$ python -q
>>> import numpy as np
>>> import numpy.linalg as la
>>> np.set_printoptions(precision=3, suppress=True, linewidth=120)
>>> K = np.load("a.npy")
>>> print(K)
[[ 0  0  0  0  0]
 [-4 -1 -1 -1 -2]
 [ 0  0  0  0  0]
 [ 2  1  2  2  2]
 [ 1  2  1  0  2]
 [ 0  0  0  0  0]
 [-4 -1 -1 -1 -2]
 [ 0  1  1 -1  0]
 [-3 -1 -2 -2 -3]
 [ 0  0  0  0  0]
 [ 2  1  2  2  2]
 [-1  2 -1 -1  1]
 [ 1  0  2  1  0]
 [ 2  1  2  2  2]
 [ 1  1  3  3  3]
 [-1  0  1  1  1]
 [ 0  0  0  0  0]
 [ 0  0  0  0  0]]
>>> Q, vecs = la.qr(K[:, :1])[0], la.qr(K[:, 1:])[0]
>>> sv = la.svd(Q.T @ vecs, compute_uv=False)
>>> print(sv)
[0.807]
>>> print(round(float(la.norm(Q @ Q.T - vecs @ vecs.T, 2)), 3))
1.0
>>> C2 = np.cov(K, rowvar=False)
>>> print(np.argwhere(np.triu(np.abs(np.corrcoef(K.T)) > 0.8, 1)))
[[0 2]
 [0 4]
 [1 4]
 [2 3]
 [2 4]
 [3 4]]
>>> print(np.argsort(-K.std(axis=0).round(6), kind="stable"))
[0 4 2 3 1]
>>> print(round(np.corrcoef(K[:, 3], K[:, 1])[0, 1], 3))
0.409
>>> rng = np.random.default_rng(84)
>>> B = K + rng.integers(-2, 3, (18, 1)) @ rng.integers(-2, 3, (1, 5))
>>> print(B)
[[-2  2 -2 -1 -2]
 [-6  1 -3 -2 -4]
 [ 4 -4  4  2  4]
 [-2  5 -2  0 -2]
 [ 1  2  1  0  2]
 [-2  2 -2 -1 -2]
 [-4 -1 -1 -1 -2]
 [-4  5 -3 -3 -4]
 [-1 -3  0 -1 -1]
 [ 2 -2  2  1  2]
 [ 4 -1  4  3  4]
 [-3  4 -3 -2 -1]
 [ 1  0  2  1  0]
 [ 0  3  0  1  0]
 [-3  5 -1  1 -1]
 [ 1 -2  3  2  3]
 [-4  4 -4 -2 -4]
 [ 2 -2  2  1  2]]
>>> print(np.round(la.svd(B - K, compute_uv=False), 3) + 0)
[22.583  0.     0.     0.     0.   ]
>>> print(np.abs(B - K).sum(axis=1))
[ 9  9 18 18  0  9  0 18  9  9  9  9  0  9 18  9 18  9]
>>> print(B - K)
[[-2  2 -2 -1 -2]
 [-2  2 -2 -1 -2]
 [ 4 -4  4  2  4]
 [-4  4 -4 -2 -4]
 [ 0  0  0  0  0]
 [-2  2 -2 -1 -2]
 [ 0  0  0  0  0]
 [-4  4 -4 -2 -4]
 [ 2 -2  2  1  2]
 [ 2 -2  2  1  2]
 [ 2 -2  2  1  2]
 [-2  2 -2 -1 -2]
 [ 0  0  0  0  0]
 [-2  2 -2 -1 -2]
 [-4  4 -4 -2 -4]
 [ 2 -2  2  1  2]
 [-4  4 -4 -2 -4]
 [ 2 -2  2  1  2]]
